In [1]: import numpy as np

In [2]: from numpy import linalg as LA

In [3]: np.set_printoptions(suppress=True, linewidth=100)

In [4]: rd = lambda a: np.round(a, 2) + 0

In [5]: mat = np.array([[0, 0, 0], [0, 0, 1], [0, 1, 0]])

In [6]: mat
Out[6]: 
array([[0, 0, 0],
       [0, 0, 1],
       [0, 1, 0]])

In [7]: print(rd(LA.pinv(mat)))
[[0. 0. 0.]
 [0. 0. 1.]
 [0. 1. 0.]]

In [8]: rd(LA.norm(mat, axis=0))
Out[8]: array([0., 1., 1.])

In [9]: feats, _ = LA.qr(np.array([[0.2, 1.2, -1.3, -0.2, 0.3],
   ...:     [-0.7, 1.4, -0.6, -0.4, -1.2],
   ...:     [0.1, -0.3, -0.3, -0.3, 0.1],
   ...:     [-0.7, -0.5, -0.4, -1.7, -1.1],
   ...:     [0.3, 0.4, 1.9, -1.8, 1.0]]))

In [10]: rd(feats)
Out[10]: 
array([[-0.19, -0.64, -0.51, -0.48, -0.23],
       [ 0.66, -0.62,  0.16,  0.24,  0.3 ],
       [-0.09,  0.14, -0.21, -0.36,  0.89],
       [ 0.66,  0.35,  0.01, -0.62, -0.23],
       [-0.28, -0.25,  0.81, -0.44,  0.03]])

In [11]: rng = np.random.default_rng(7080)

In [12]: lab = rng.permutation(5)

In [13]: lab
Out[13]: array([3, 2, 0, 1, 4])

In [14]: M2 = feats[lab][:, lab]

In [15]: print(rd(LA.det(M2)), rd(LA.det(feats[lab])))
1.0 -1.0

In [16]: rd(M2)
Out[16]: 
array([[-0.62,  0.01,  0.66,  0.35, -0.23],
       [-0.36, -0.21, -0.09,  0.14,  0.89],
       [-0.48, -0.51, -0.19, -0.64, -0.23],
       [ 0.24,  0.16,  0.66, -0.62,  0.3 ],
       [-0.44,  0.81, -0.28, -0.25,  0.03]])

In [17]: np.allclose(M2, feats)
Out[17]: False

In [18]: rd(np.sort(np.abs(LA.eigvals(M2))))
Out[18]: array([1., 1., 1., 1., 1.])

In [19]: rd(np.trace(M2))
Out[19]: np.float64(-1.62)
